In [1]: import numpy as np

In [2]: import numpy.linalg as la

In [3]: np.set_printoptions(suppress=True, linewidth=160)

In [4]: def rnd(a):
   ...:     return np.round(a, 3) + 0
   ...: 

In [5]: data = np.loadtxt("dump.csv", delimiter=",")

In [6]: print(data)
[[ -1.   7.  -5.   1.   4.  -1.  -3.  -6.]
 [ -7.   5.  -2.   7.  -4.  -4. -12.  -7.]
 [-14.   3.  -9.  11. -13.  -6. -19. -10.]
 [-23.  -6. -14.  19. -12.  -2. -26.  -6.]
 [-20. -13. -12.  13.  -3.   0. -23.  -7.]
 [-11. -22.  -8.  10.  -5.  -2. -21. -15.]
 [-14. -21.   0.   3.   4.   7. -28. -24.]
 [-10. -17.   7.  -1.  11.  10. -23. -22.]
 [ -9. -19.   2.  -1.   6.  17. -26. -31.]
 [-17. -19.   9.  -4.   7.  12. -21. -27.]
 [-24. -10.   2.  -6.   4.  18. -23. -34.]
 [-17. -15.  -1.  -4.   3.  11. -23. -43.]
 [ -9.  -7.  -5.  -5.   5.   3. -20. -34.]
 [-10.  -8.  -1. -13.  10.  12. -19. -32.]
 [-15. -12.  -5. -21.  18.   4. -11. -28.]
 [-20. -16. -10. -25.  21.  -2. -15. -35.]
 [-14. -24. -13. -31.  13.   4.  -6. -26.]
 [-11. -25. -20. -29.  19.  -3.   2. -35.]
 [-12. -33. -19. -38.  18.  -3.  11. -44.]
 [-20. -42. -17. -34.  14.   1.  15. -35.]
 [-11. -39. -18. -37.  10.  -5.  24. -43.]
 [ -5. -46. -17. -40.   5. -11.  19. -48.]
 [-10. -51. -14. -48.   7. -10.  12. -48.]
 [ -3. -42. -16. -57.   0. -19.   7. -48.]
 [-11. -45. -24. -64.   0. -28.   5. -51.]
 [ -4. -48. -17. -63.  -1. -20.  -4. -46.]
 [ -3. -40.  -8. -63.   7. -20.  -3. -52.]
 [  0. -41. -13. -70.  11. -11. -12. -59.]
 [ -9. -45. -17. -68.  11.  -9. -21. -68.]
 [-13. -40. -11. -75.   6.  -5. -22. -71.]
 [-17. -45.  -2. -76.   1.   2. -24. -77.]
 [-16. -46. -11. -70.   7.  -6. -16. -72.]
 [-10. -53. -14. -61.   7.  -3. -15. -74.]
 [ -7. -52.  -8. -66.  -1.  -8. -15. -78.]
 [ -9. -52. -17. -59.  -5.   1. -11. -72.]
 [ -3. -48. -22. -63.  -7.   3. -14. -70.]
 [  3. -54. -20. -55.  -4.  -1. -23. -72.]
 [ -4. -46. -22. -60.  -2.   0. -15. -74.]
 [ -7. -42. -30. -68. -11.   4. -19. -75.]
 [-13. -35. -29. -75. -12.  -2. -21. -80.]
 [ -9. -43. -34. -84.  -7.   7. -15. -74.]
 [ -4. -39. -33. -89.   1.   4. -20. -83.]
 [ -1. -32. -42. -89.  -1.   3. -17. -75.]
 [  2. -37. -45. -92.   6.   8. -21. -72.]
 [  9. -35. -53. -84.  -2.   1. -23. -67.]
 [ 17. -37. -56. -80.  -2.   4. -19. -67.]
 [ 26. -46. -60. -82.   7.   9. -25. -71.]
 [ 30. -48. -61. -74.   2.  15. -27. -72.]
 [ 36. -56. -65. -69.  10.  18. -27. -78.]]

In [7]: out = np.c_[data[:, :1] @ np.array([[2]]), np.array([4, 3, 5, 4, 0, -2, 4, -6, 7, 2, -4, 3, 5, -3, -9, 2, 2, -8, 1, -8, 4, 6, -9, 2, 6, -3, 1, 4, 9, 6, -7, 5, 9, -8, -3, -5, 1, 8, -6, -2, -8, 6, -2, 3, -7, 9, -3, -8, -6])]

In [8]: print(out)
[[ -2.   4.]
 [-14.   3.]
 [-28.   5.]
 [-46.   4.]
 [-40.   0.]
 [-22.  -2.]
 [-28.   4.]
 [-20.  -6.]
 [-18.   7.]
 [-34.   2.]
 [-48.  -4.]
 [-34.   3.]
 [-18.   5.]
 [-20.  -3.]
 [-30.  -9.]
 [-40.   2.]
 [-28.   2.]
 [-22.  -8.]
 [-24.   1.]
 [-40.  -8.]
 [-22.   4.]
 [-10.   6.]
 [-20.  -9.]
 [ -6.   2.]
 [-22.   6.]
 [ -8.  -3.]
 [ -6.   1.]
 [  0.   4.]
 [-18.   9.]
 [-26.   6.]
 [-34.  -7.]
 [-32.   5.]
 [-20.   9.]
 [-14.  -8.]
 [-18.  -3.]
 [ -6.  -5.]
 [  6.   1.]
 [ -8.   8.]
 [-14.  -6.]
 [-26.  -2.]
 [-18.  -8.]
 [ -8.   6.]
 [ -2.  -2.]
 [  4.   3.]
 [ 18.  -7.]
 [ 34.   9.]
 [ 52.  -3.]
 [ 60.  -8.]
 [ 72.  -6.]]

In [9]: print(rnd(la.norm(out - data @ la.lstsq(data, out)[0], axis=0)))
[ 0.    34.423]

In [10]: print(la.matrix_rank(out))
2

In [11]: print(rnd(la.lstsq(data, out[:, 0])[0]))
[2. 0. 0. 0. 0. 0. 0. 0.]
